$ ipython --no-banner

In [1]: import numpy as np

In [2]: np.set_printoptions(precision=1, suppress=True, linewidth=140, floatmode="fixed")

In [3]: mat = np.array([[1, 2, 2, 0, 1, 1],
   ...:     [2, 0, 1, 2, 0, 2],
   ...:     [0, 1, 0, 0, 0, 0],
   ...:     [1, 2, 2, 0, 1, 1]])

In [4]: left, sv, vt = np.linalg.svd(mat)

In [5]: vecs = vt[:(sv > 1e-8).sum()]

In [6]: rng = np.random.default_rng(83)

In [7]: vec = mat[1] + -1 * mat[0] + rng.integers(2) * np.eye(6)[3]

In [8]: print(vec)
[ 1.0 -2.0 -1.0  3.0 -1.0  1.0]

In [9]: np.round(vecs.T @ vecs, 1) + 0
Out[9]: 
array([[ 0.3,  0.0,  0.2,  0.3,  0.0,  0.3],
       [ 0.0,  1.0,  0.0,  0.0,  0.0,  0.0],
       [ 0.2,  0.0,  0.6, -0.2,  0.4,  0.2],
       [ 0.3,  0.0, -0.2,  0.5, -0.2,  0.3],
       [ 0.0,  0.0,  0.4, -0.2,  0.2,  0.0],
       [ 0.3,  0.0,  0.2,  0.3,  0.0,  0.3]])

In [10]: np.diag(vecs.T @ vecs)
Out[10]: array([0.3, 1.0, 0.6, 0.5, 0.2, 0.3])

In [11]: np.linalg.matrix_rank(np.vstack([mat, vec]))
Out[11]: np.int64(4)

In [12]: np.abs(np.diag(np.linalg.qr(mat)[1])) > 1e-9
Out[12]: array([ True,  True,  True, False])

In [13]: np.round(mat @ np.linalg.pinv(mat) @ mat, 1) + 0
Out[13]: 
array([[1.0, 2.0, 2.0, 0.0, 1.0, 1.0],
       [2.0, 0.0, 1.0, 2.0, 0.0, 2.0],
       [0.0, 1.0, 0.0, 0.0, 0.0, 0.0],
       [1.0, 2.0, 2.0, 0.0, 1.0, 1.0]])

In [14]: np.allclose(mat[:-1].T @ np.linalg.lstsq(mat[:-1].T, mat[-1])[0], mat[-1])
Out[14]: True

In [15]: round(float(np.trace(np.linalg.pinv(mat) @ mat)), 1)
Out[15]: 3.0

In [16]: Y = mat[0, 0] * mat[1:] - np.outer(mat[1:, 0], mat[0])

In [17]: Y
Out[17]: 
array([[ 0, -4, -3,  2, -2,  0],
       [ 0,  1,  0,  0,  0,  0],
       [ 0,  0,  0,  0,  0,  0]])

In [18]: np.linalg.matrix_rank(Y), np.linalg.matrix_rank(mat)
Out[18]: (np.int64(2), np.int64(3))

In [19]: mat[:, 0] / mat[0, 0]
Out[19]: array([1.0, 2.0, 0.0, 1.0])

In [20]: print(np.flatnonzero(~Y.round(6).any(axis=1)))
[2]

In [21]: left, sv, vt = np.linalg.svd(mat)

In [22]: np.argmax(sv[:-1] / (sv[1:] + 1e-6)) + 1
Out[22]: np.int64(3)

In [23]: Y = left[:, :3] @ np.diag(sv[:3]) @ vt[:3]

In [24]: round(float(np.linalg.norm(mat - Y, 2)), 1), np.round(sv[3], 1)
Out[24]: (0.0, np.float64(0.0))

In [25]: np.round(np.linalg.norm(mat - Y) / np.linalg.norm(mat), 1)
Out[25]: np.float64(0.0)

In [26]: A = np.array([[1, 0, 0, 1], [1, 2, 2, 2], [2, 1, 1, 0], [1, 2, 0, 0], [1, 2, 2, 1]])

In [27]: vec = np.array([3, 2, 1, 1])

In [28]: h = np.maximum(A @ vec, 0)

In [29]: print(np.tanh(A @ vec))
[1.0 1.0 1.0 1.0 1.0]

In [30]: h
Out[30]: array([ 4, 11,  9,  7, 10])

In [31]: np.maximum(A @ (3 * vec), 0)
Out[31]: array([12, 33, 27, 21, 30])

In [32]: A.sum(axis=1)
Out[32]: array([2, 7, 4, 3, 6])

In [33]: np.abs(A).max()
Out[33]: np.int64(2)

In [34]: np.linalg.svd(A, compute_uv=False)
Out[34]: array([5.4, 1.8, 1.4, 1.0])

In [35]: print(round(np.linalg.norm(A), 1))
6.0

In [36]: t = np.radians(36)

In [37]: Rm = np.eye(4)

In [38]: Rm[3, 3] = Rm[0, 0] = np.cos(t)

In [39]: Rm[3, 0], Rm[0, 3] = -np.sin(t), np.sin(t)

In [40]: print(Rm)
[[ 0.8  0.0  0.0  0.6]
 [ 0.0  1.0  0.0  0.0]
 [ 0.0  0.0  1.0  0.0]
 [-0.6  0.0  0.0  0.8]]

In [41]: Y = A @ Rm.T

In [42]: round(np.linalg.det(Rm), 1), np.round(np.trace(Rm), 1)
Out[42]: (np.float64(1.0), np.float64(3.6))

In [43]: print(Y)
[[ 1.4  0.0  0.0  0.2]
 [ 2.0  2.0  2.0  1.0]
 [ 1.6  1.0  1.0 -1.2]
 [ 0.8  2.0  0.0 -0.6]
 [ 1.4  2.0  2.0  0.2]]

In [44]: np.linalg.svd(A, compute_uv=False), np.linalg.svd(Y, compute_uv=False)
Out[44]: (array([5.4, 1.8, 1.4, 1.0]), array([5.4, 1.8, 1.4, 1.0]))

In [45]: vec = np.array([-3, 3, 3, 1])

In [46]: h = np.maximum(Y @ vec, 0)

In [47]: Y * (h > 1e-9)[:, None]
Out[47]: 
array([[ 0.0,  0.0,  0.0,  0.0],
       [ 2.0,  2.0,  2.0,  1.0],
       [ 0.0,  0.0,  0.0, -0.0],
       [ 0.8,  2.0,  0.0, -0.6],
       [ 1.4,  2.0,  2.0,  0.2]])

In [48]: print(np.flatnonzero(h > 1e-9))
[1 3 4]

In [49]: Y.T @ h
Out[49]: array([27.7, 36.2, 30.2,  7.3])

In [50]: h
Out[50]: array([0.0, 7.1, 0.0, 3.0, 8.0])

In [51]: np.maximum(Y @ (3 * vec), 0)
Out[51]: array([ 0.0, 21.2,  0.0,  9.0, 24.1])

In [52]: r0 = np.array([-2, 0])

In [53]: np.polyval(r0, A[4])
Out[53]: array([-2, -4, -4, -2])

In [54]: E = np.array([[0, 3, -3, 1, 2],
    ...:     [0, 2, 0, 2, 1],
    ...:     [0, 0, -2, 0, 1],
    ...:     [0, 0, 0, 0, 3],
    ...:     [0, 0, 0, 0, 0]])

In [55]: left, sv, vt = np.linalg.svd(E)

In [56]: print(sv)
[5.7 2.7 2.4 0.7 0.0]

In [57]: Y = left[:, :4] @ np.diag(sv[:4]) @ vt[:4]

In [58]: np.linalg.matrix_rank(E, rtol=0.05)
Out[58]: np.int64(4)

In [59]: np.round(np.linalg.norm(E - Y, 2), 1), sv[4]
Out[59]: (np.float64(0.0), np.float64(0.0))

In [60]: round(np.linalg.norm(E - Y) / np.linalg.norm(E), 1)
Out[60]: np.float64(0.0)

In [61]: round(float(np.abs(E - Y).max()), 1)
Out[61]: 0.0

In [62]: print(np.linalg.matrix_rank(Y))
4

In [63]: print(Y.round(1) + 0)
[[ 0.0  3.0 -3.0  1.0  2.0]
 [ 0.0  2.0  0.0  2.0  1.0]
 [ 0.0  0.0 -2.0  0.0  1.0]
 [ 0.0  0.0  0.0  0.0  3.0]
 [ 0.0  0.0  0.0  0.0  0.0]]

In [64]: P = np.triu(np.array([[-5, 4, -4, -1, -5],
    ...:     [0, -4, -3, -1, 2],
    ...:     [1, -4, -5, 3, 2],
    ...:     [5, 3, 2, 3, -5],
    ...:     [4, 4, 4, 1, 4]]), 1) + np.eye(5)

In [65]: Y = P @ E @ np.linalg.inv(P)

In [66]: np.round(np.linalg.det(Y), 1)
Out[66]: np.float64(0.0)

In [67]: print(np.poly(Y))
[ 1.0  0.0 -4.0  0.0  0.0  0.0]

In [68]: P @ E - E @ P
Out[68]: 
array([[ 0.0,  8.0, 17.0, 20.0,  2.0],
       [ 0.0,  0.0, 12.0,  2.0,  0.0],
       [ 0.0,  0.0,  0.0,  6.0, 13.0],
       [ 0.0,  0.0,  0.0,  0.0,  0.0],
       [ 0.0,  0.0,  0.0,  0.0,  0.0]])

In [69]: np.trace(Y), np.trace(E)
Out[69]: (np.float64(0.0), np.int64(0))

In [70]: K = np.loadtxt("mat.csv", delimiter=",")

In [71]: K
Out[71]: 
array([[ 1.0,  0.0,  0.0],
       [ 1.0, -1.0,  0.0],
       [ 2.0,  2.0,  2.0]])

In [72]: W = np.array([[0, 1, 2], [1, 2, 0], [2, 2, 1]])

In [73]: beta = np.array([0, 0, 5])

In [74]: H = np.maximum(K @ W + beta, 0)

In [75]: np.linalg.matrix_rank(H)
Out[75]: np.int64(3)

In [76]: print(H)
[[ 0.0  1.0  7.0]
 [ 0.0  0.0  7.0]
 [ 6.0 10.0 11.0]]

In [77]: (H > 0).mean(axis=0)
Out[77]: array([0.3, 0.7, 1.0])

In [78]: basis = np.array([[-1, -1], [-1, -1], [2, 1]])

In [79]: print((H @ basis).round(6).argmax(axis=1))
[0 0 0]

In [80]: H @ basis
Out[80]: 
array([[13.0,  6.0],
       [14.0,  7.0],
       [ 6.0, -5.0]])

In [81]: print([int(np.linalg.matrix_rank(np.linalg.matrix_power(K, p))) for p in range(1, 4)])
[3, 3, 3]

In [82]: np.allclose(K @ K.T, K.T @ K)
Out[82]: False

In [83]: K @ K
Out[83]: 
array([[1.0, 0.0, 0.0],
       [0.0, 1.0, 0.0],
       [8.0, 2.0, 4.0]])

In [84]: np.allclose(K, K.T)
Out[84]: False

In [85]: (K + K.T) / 2
Out[85]: 
array([[ 1.0,  0.5,  1.0],
       [ 0.5, -1.0,  1.0],
       [ 1.0,  1.0,  2.0]])

In [86]: Y = K + rng.integers(-2, 3, (3, 2)) @ rng.integers(-2, 3, (2, 3))

In [87]: Y
Out[87]: 
array([[2.0, 0.0, 1.0],
       [3.0, 0.0, 4.0],
       [1.0, 3.0, 3.0]])

In [88]: np.linalg.matrix_rank(Y - K, tol=1e-8)
Out[88]: np.int64(2)

In [89]: print(np.round(np.linalg.svd(Y - K, compute_uv=False), 1) + 0)
[4.8 1.7 0.0]

In [90]: X = np.array([[0, 0, 0], [0, 0, 0], [0, 0, 0], [0, 3, -3], [0, -1, 0], [0, 0, 0]])

In [91]: t = np.radians(120)

In [92]: Rm = np.eye(6)

In [93]: Rm[4, 4] = Rm[0, 0] = np.cos(t)

In [94]: Rm[4, 0], Rm[0, 4] = -np.sin(t), np.sin(t)

In [95]: print(Rm)
[[-0.5  0.0  0.0  0.0  0.9  0.0]
 [ 0.0  1.0  0.0  0.0  0.0  0.0]
 [ 0.0  0.0  1.0  0.0  0.0  0.0]
 [ 0.0  0.0  0.0  1.0  0.0  0.0]
 [-0.9  0.0  0.0  0.0 -0.5  0.0]
 [ 0.0  0.0  0.0  0.0  0.0  1.0]]

In [96]: Y = mat @ Rm.T

In [97]: np.allclose(mat @ mat.T, Y @ Y.T)
Out[97]: True

In [98]: print(np.allclose(np.linalg.norm(mat, axis=1), np.linalg.norm(Y, axis=1)))
True

In [99]: np.round(np.linalg.svd(mat, compute_uv=False), 1) + 0, np.round(np.linalg.svd(Y, compute_uv=False), 1) + 0
Out[99]: (array([5.2, 2.9, 0.7, 0.0]), array([5.2, 2.9, 0.7, 0.0]))

In [100]: Y
Out[100]: 
array([[ 0.4,  2.0,  2.0,  0.0, -1.4,  1.0],
       [-1.0,  0.0,  1.0,  2.0, -1.7,  2.0],
       [ 0.0,  1.0,  0.0,  0.0,  0.0,  0.0],
       [ 0.4,  2.0,  2.0,  0.0, -1.4,  1.0]])
